$ python3 -q
>>> import numpy as np
>>> from numpy import linalg as LA
>>> np.set_printoptions(suppress=True, linewidth=200)
>>> rnd = lambda a: np.round(a, 1) + 0
>>> B = np.array([[4, 0], [4, 3], [1, 9]])
>>> W0 = np.tile(B, (2, 3))
>>> print(W0)
[[4 0 4 0 4 0]
 [4 3 4 3 4 3]
 [1 9 1 9 1 9]
 [4 0 4 0 4 0]
 [4 3 4 3 4 3]
 [1 9 1 9 1 9]]
>>> print(rnd(LA.norm(W0, 2) / LA.norm(W0)))
0.9
>>> Uu, sv, Vh = LA.svd(W0)
>>> V = Vh[:(sv > 1e-8).sum()]
>>> rng = np.random.default_rng(7332)
>>> x = W0[4] + -2 * W0[3] + rng.integers(2) * np.eye(6)[1]
>>> print(x)
[-4.  4. -4.  3. -4.  3.]
>>> print(rnd(np.diag(V.T @ V)))
[0.3 0.3 0.3 0.3 0.3 0.3]
>>> print(rnd(LA.norm(x - V.T @ V @ x)))
0.8
>>> print(np.allclose(V.T @ V @ x, x))
False
>>> mat = np.load("data.npy")
>>> print(rnd(mat))
[[0.  0.  0.  0.1]
 [0.  0.2 0.  0.4]
 [0.  0.  0.  0.1]
 [0.1 0.4 0.1 0.8]]
>>> # column 2 repeats column 0
>>> T = np.stack([mat, 5 * mat, mat[::-1]])
>>> print(rnd(np.einsum("bij,cij->bc", T, T)))
[[ 1.   5.   0.3]
 [ 5.  25.   1.7]
 [ 0.3  1.7  1. ]]
>>> print(T.shape)
(3, 4, 4)
>>> print(LA.matrix_rank(T))
[1 1 1]
>>> print(LA.matrix_rank(T.reshape(3, -1)))
2
>>> print((T @ mat.T).shape)
(3, 4, 4)
>>> x = np.array([0, -6, -6, -9])
>>> print(rnd(mat @ x))
[ -1.5  -4.4  -1.5 -10.1]
>>> print(rnd(np.eye(4) - mat))
[[ 1.   0.   0.  -0.1]
 [ 0.   0.8  0.  -0.4]
 [ 0.   0.   1.  -0.1]
 [-0.1 -0.4 -0.1  0.2]]
>>> print(rnd(mat @ mat @ x))
[ -1.5  -4.4  -1.5 -10.1]
>>> print(LA.norm(mat, axis=1).argmax())
3
>>> print(rnd(LA.norm(mat, 1)), rnd(LA.norm(mat, np.inf)))
1.4 1.4
>>> feats = np.loadtxt("case11.csv", delimiter=",")
>>> print(rnd(feats))
[[ 0.8 -0.3 -0.3 -0.4]
 [ 0.1  0.1 -0.7  0.7]
 [ 0.4  0.9  0.2 -0.1]
 [-0.4  0.2 -0.6 -0.6]]
>>> # columns are unit length and at right angles
>>> O, V = LA.qr(feats[:, :3])[0], LA.qr(feats[:, 3:])[0]
>>> sv = LA.svd(O.T @ V, compute_uv=False)
>>> print((sv > 0.9).sum())
0
>>> print(rnd(np.degrees(np.arccos(sv.clip(0, 1)))))
[90.]
